$ python3 -q
>>> import numpy as np
>>> np.set_printoptions(precision=1, suppress=True, linewidth=200)
>>> M = np.load("run13.npy")
>>> M
array([[ 1. ,  2. ,  0.3],
       [ 1. ,  2. ,  3.3],
       [ 1. ,  2. ,  1.2],
       [ 1. ,  2. ,  3. ],
       [ 1. ,  2. ,  2.6],
       [ 1. ,  2. ,  4. ],
       [ 1. ,  2. ,  4.7],
       [ 1. ,  2. ,  6.6],
       [ 1. ,  2. ,  2.7],
       [ 1. ,  2. ,  0.3],
       [ 1. ,  2. ,  1.6],
       [ 1. ,  2. ,  3.2],
       [ 1. ,  2. ,  3.6],
       [ 1. ,  2. ,  2.4],
       [ 1. ,  2. , -0.1],
       [ 1. ,  2. ,  1.1],
       [ 1. ,  2. , -1. ],
       [ 1. ,  2. ,  0. ],
       [ 1. ,  2. ,  5.3],
       [ 1. ,  2. , -3.4],
       [ 1. ,  2. ,  3.6],
       [ 1. ,  2. ,  3.2],
       [ 1. ,  2. , -0.7],
       [ 1. ,  2. ,  1.8]])
>>> np.linalg.matrix_rank(M, rtol=0.1)
np.int64(2)
>>> [round(float(x), 1) for x in np.linalg.svd(M, compute_uv=False)[:3]]
[17.0, 6.9, 0.0]
>>> X = np.load("dump.npy")
>>> X
array([[-2, -2, -3, -2],
       [-1,  1,  0, -3],
       [ 2,  0,  2, -3],
       [-2, -1, -1, -1],
       [ 2,  0, -2,  0]])
>>> vec = np.array([0, 0, 2, 0])
>>> y = X @ vec
>>> np.round(np.linalg.lstsq(X, y)[0], 1) + 0
array([0., 0., 2., 0.])
>>> rng = np.random.default_rng(7832)
>>> y = y + 0.1 * rng.normal(size=5)
>>> y.round(1) + 0
array([-6. ,  0. ,  4. , -2. , -4.1])
>>> beta, *_ = np.linalg.lstsq(X, y)
>>> round(np.linalg.norm(y - X @ beta), 1)
np.float64(0.0)
>>> np.round(X.T @ (y - X @ beta), 1) + 0
array([0., 0., 0., 0.])
>>> [round(float(np.linalg.norm(np.linalg.solve(X.T @ X + lam * np.eye(4), X.T @ y))), 2) for lam in (0, 1, 10, 100)]
[2.03, 1.85, 1.22, 0.33]
>>> beta.round()
array([-0., -0.,  2.,  0.])
>>> vec = np.array([1, 1, -3, -3])
>>> y = X @ vec
>>> beta, lr = np.zeros(4), 1 / np.linalg.norm(X, 2) ** 2
>>> for i in range(10):
...     beta -= lr * X.T @ (X @ beta - y)
...     if i % 2 == 0: print(i, round(np.linalg.norm(X @ beta - y), 1))
... 
0 7.0
2 3.7
4 2.5
6 1.9
8 1.5
>>> np.round(np.linalg.cond(X), 1)
np.float64(3.4)
>>> beta
array([ 1. ,  0.2, -2.7, -2.9])
>>> out = np.c_[X[:, :2] @ np.array([[1, -1], [2, -3]]), np.array([1, -1, 2, 0, 0])]
>>> out
array([[-6,  8,  1],
       [ 1, -2, -1],
       [ 2, -2,  2],
       [-4,  5,  0],
       [ 2, -2,  0]])
>>> np.round(np.linalg.norm(out - X @ np.linalg.lstsq(X, out)[0], axis=0), 1) + 0
array([0. , 0. , 0.3])
>>> np.linalg.matrix_rank(np.c_[X, out])
np.int64(5)
>>> np.linalg.matrix_rank(out)
np.int64(3)
>>> np.round(np.linalg.lstsq(X, out[:, 0])[0], 1) + 0
array([1., 2., 0., 0.])
>>> m1 = np.loadtxt("layer19.csv", delimiter=",")
>>> m1
array([[20.,  0.,  0., 20.],
       [ 0.,  0.,  0., 13.],
       [ 1., 16., 28.,  0.],
       [ 0.,  0., 11.,  0.],
       [ 6., 17., 24.,  0.],
       [ 0.,  0.,  0.,  4.],
       [22., 24., 28.,  0.],
       [ 0.,  9., 23.,  0.],
       [ 0.,  0.,  0., 34.],
       [ 6., 27., 36.,  0.],
       [33.,  1.,  0., 13.],
       [ 0.,  1., 19.,  0.],
       [ 0.,  0., 10.,  0.],
       [27.,  5.,  0.,  5.],
       [ 0.,  0.,  0., 11.],
       [ 0.,  0.,  0.,  4.],
       [16., 28., 37.,  0.]])
>>> # row 15 repeats row 5
>>> out = np.c_[m1[:, :1] @ np.array([[1]]), np.array([2, -3, 4, 7, 2, -7, 1, -5, -4, -9, -7, 3, 5, -4, 2, 1, -9])]
>>> out
array([[20.,  2.],
       [ 0., -3.],
       [ 1.,  4.],
       [ 0.,  7.],
       [ 6.,  2.],
       [ 0., -7.],
       [22.,  1.],
       [ 0., -5.],
       [ 0., -4.],
       [ 6., -9.],
       [33., -7.],
       [ 0.,  3.],
       [ 0.,  5.],
       [27., -4.],
       [ 0.,  2.],
       [ 0.,  1.],
       [16., -9.]])
>>> np.round(np.linalg.lstsq(m1, out[:, 0])[0], 1) + 0
array([1., 0., 0., 0.])
>>> labels = rng.permutation(4)
>>> out = m1[:, labels] * rng.choice([-1, 1], 4)
>>> out
array([[20., 20.,  0.,  0.],
       [13.,  0.,  0.,  0.],
       [ 0.,  1., 28., 16.],
       [ 0.,  0., 11.,  0.],
       [ 0.,  6., 24., 17.],
       [ 4.,  0.,  0.,  0.],
       [ 0., 22., 28., 24.],
       [ 0.,  0., 23.,  9.],
       [34.,  0.,  0.,  0.],
       [ 0.,  6., 36., 27.],
       [13., 33.,  0.,  1.],
       [ 0.,  0., 19.,  1.],
       [ 0.,  0., 10.,  0.],
       [ 5., 27.,  0.,  5.],
       [11.,  0.,  0.,  0.],
       [ 4.,  0.,  0.,  0.],
       [ 0., 16., 37., 28.]])
>>> Uu, _, Vh = np.linalg.svd(m1.T @ out)
>>> np.round(Uu @ Vh, 1) + 0
array([[0., 1., 0., 0.],
       [0., 0., 0., 1.],
       [0., 0., 1., 0.],
       [1., 0., 0., 0.]])
>>> np.round(np.linalg.lstsq(m1, out)[0], 1) + 0
array([[0., 1., 0., 0.],
       [0., 0., 0., 1.],
       [0., 0., 1., 0.],
       [1., 0., 0., 0.]])
>>> labels
array([3, 0, 2, 1])
>>> labels = rng.permutation(4)
>>> out = X[:, labels] * rng.choice([-1, 1], 4)
>>> out
array([[-2, -2,  3,  2],
       [ 1, -1,  0,  3],
       [ 0,  2, -2,  3],
       [-1, -2,  1,  1],
       [ 0,  2,  2,  0]])
>>> Uu, _, Vh = np.linalg.svd(X.T @ out)
>>> labels
array([1, 0, 2, 3])
>>> np.round(np.linalg.lstsq(X, out)[0], 1) + 0
array([[ 0.,  1.,  0.,  0.],
       [ 1.,  0.,  0.,  0.],
       [ 0.,  0., -1.,  0.],
       [ 0.,  0.,  0., -1.]])
>>> W0 = np.diag(5 * np.array([3, -3, 0, 0, 3])) + np.array([[1, 0, 3, 1, 1],
...     [3, 2, -2, 2, -1],
...     [-3, -2, -3, -1, 3],
...     [-1, 2, -3, -1, 0],
...     [-3, -3, 0, 2, -2]])
>>> W0
array([[ 16,   0,   3,   1,   1],
       [  3, -13,  -2,   2,  -1],
       [ -3,  -2,  -3,  -1,   3],
       [ -1,   2,  -3,  -1,   0],
       [ -3,  -3,   0,   2,  13]])
>>> labels = rng.permutation(5)
>>> out = W0[:, labels] * rng.choice([-1, 1], 5)
>>> out
array([[  1, -16,   0,   1,  -3],
       [  2,  -3, -13,  -1,   2],
       [ -1,   3,  -2,   3,   3],
       [ -1,   1,   2,   0,   3],
       [  2,   3,  -3,  13,   0]])
>>> Uu, _, Vh = np.linalg.svd(W0.T @ out)
>>> np.round(Uu @ Vh, 1) + 0
array([[ 0., -1.,  0.,  0.,  0.],
       [ 0.,  0.,  1.,  0.,  0.],
       [ 0.,  0.,  0.,  0., -1.],
       [ 1.,  0.,  0.,  0.,  0.],
       [ 0.,  0.,  0.,  1.,  0.]])
>>> np.round(np.linalg.lstsq(W0, out)[0], 1) + 0
array([[ 0., -1.,  0.,  0.,  0.],
       [ 0.,  0.,  1.,  0.,  0.],
       [ 0.,  0.,  0.,  0., -1.],
       [ 1.,  0.,  0.,  0.,  0.],
       [ 0.,  0.,  0.,  1.,  0.]])
>>> F = np.loadtxt("case14.csv", delimiter=",")
>>> F
array([[1. , 0.7, 0.5, 0.3, 0.2],
       [0.7, 1. , 0.7, 0.5, 0.3],
       [0.5, 0.7, 1. , 0.7, 0.5],
       [0.3, 0.5, 0.7, 1. , 0.7],
       [0.2, 0.3, 0.5, 0.7, 1. ]])
>>> # symmetric, so the eigenvalues are real
>>> labels = rng.permutation(5)
>>> labels
array([1, 4, 2, 3, 0])
>>> out = W0[labels][:, labels]
>>> round(float(np.linalg.det(out)), 1), round(np.linalg.det(W0[labels]), 1)
(9534.0, np.float64(9534.0))
>>> np.allclose(out, W0)
False
>>> evals, evecs = np.linalg.eigh(F)
>>> vec = np.array([0, -4, 4, 5, 2])
>>> evecs * np.sqrt(evals) @ evecs.T
array([[0.9, 0.3, 0.2, 0.1, 0.1],
       [0.3, 0.9, 0.3, 0.2, 0.1],
       [0.2, 0.3, 0.8, 0.3, 0.2],
       [0.1, 0.2, 0.3, 0.9, 0.3],
       [0.1, 0.1, 0.2, 0.3, 0.9]])
>>> evecs * np.abs(evals) @ evecs.T
array([[1. , 0.7, 0.5, 0.3, 0.2],
       [0.7, 1. , 0.7, 0.5, 0.3],
       [0.5, 0.7, 1. , 0.7, 0.5],
       [0.3, 0.5, 0.7, 1. , 0.7],
       [0.2, 0.3, 0.5, 0.7, 1. ]])
>>> evecs * np.maximum(evals, 0) @ evecs.T
array([[1. , 0.7, 0.5, 0.3, 0.2],
       [0.7, 1. , 0.7, 0.5, 0.3],
       [0.5, 0.7, 1. , 0.7, 0.5],
       [0.3, 0.5, 0.7, 1. , 0.7],
       [0.2, 0.3, 0.5, 0.7, 1. ]])
>>> evals, evecs = np.linalg.eigh(F)
>>> np.abs(evecs[:, -1]).round(6).argmax()
np.int64(2)
>>> evals
array([0.2, 0.2, 0.4, 1.1, 3.1])
>>> evecs @ np.diag(evals) @ evecs.T
array([[1. , 0.7, 0.5, 0.3, 0.2],
       [0.7, 1. , 0.7, 0.5, 0.3],
       [0.5, 0.7, 1. , 0.7, 0.5],
       [0.3, 0.5, 0.7, 1. , 0.7],
       [0.2, 0.3, 0.5, 0.7, 1. ]])
>>> np.round(np.linalg.eigvalsh(F @ F), 1) + 0
array([0. , 0. , 0.2, 1.2, 9.4])
>>> np.linalg.eigvalsh(F + -1 * np.eye(5))
array([-0.8, -0.8, -0.6,  0.1,  2.1])
>>> evals, evecs = np.linalg.eig(F)
>>> np.sort(np.linalg.eigvals(np.linalg.inv(F)))
array([0.3, 0.9, 2.4, 4.5, 4.6])
>>> round(np.prod(evals), 1)
np.float64(0.1)
>>> J = np.loadtxt("m.csv", delimiter=",")
>>> J
array([[ -7.,  -8.,  -8.,   6.],
       [ -3.,  -8.,   2.,   8.],
       [  3.,  -9.,  -9.,   1.],
       [ -9.,   9.,  -1.,  -9.],
       [-13., -24.,  -4.,  22.]])
>>> t3 = np.stack([J, -3 * J, J[::-1]])
>>> np.linalg.norm(t3, axis=(1, 2))
array([ 44.9, 134.7,  44.9])
>>> t3.sum(axis=0)
array([[  1.,  -8.,  12.,  10.],
       [ -3.,  25.,  -5., -25.],
       [ -3.,   9.,   9.,  -1.],
       [ 15., -26.,   4.,  26.],
       [ 19.,  40.,   0., -38.]])
>>> np.linalg.matrix_rank(t3.reshape(3, -1))
np.int64(2)
>>> np.einsum("bij,cij->bc", t3, t3)
array([[ 2015., -6045.,   828.],
       [-6045., 18135., -2484.],
       [  828., -2484.,  2015.]])
>>> t3.shape
(3, 5, 4)
>>> (t3 @ J.T).shape
(3, 5, 5)
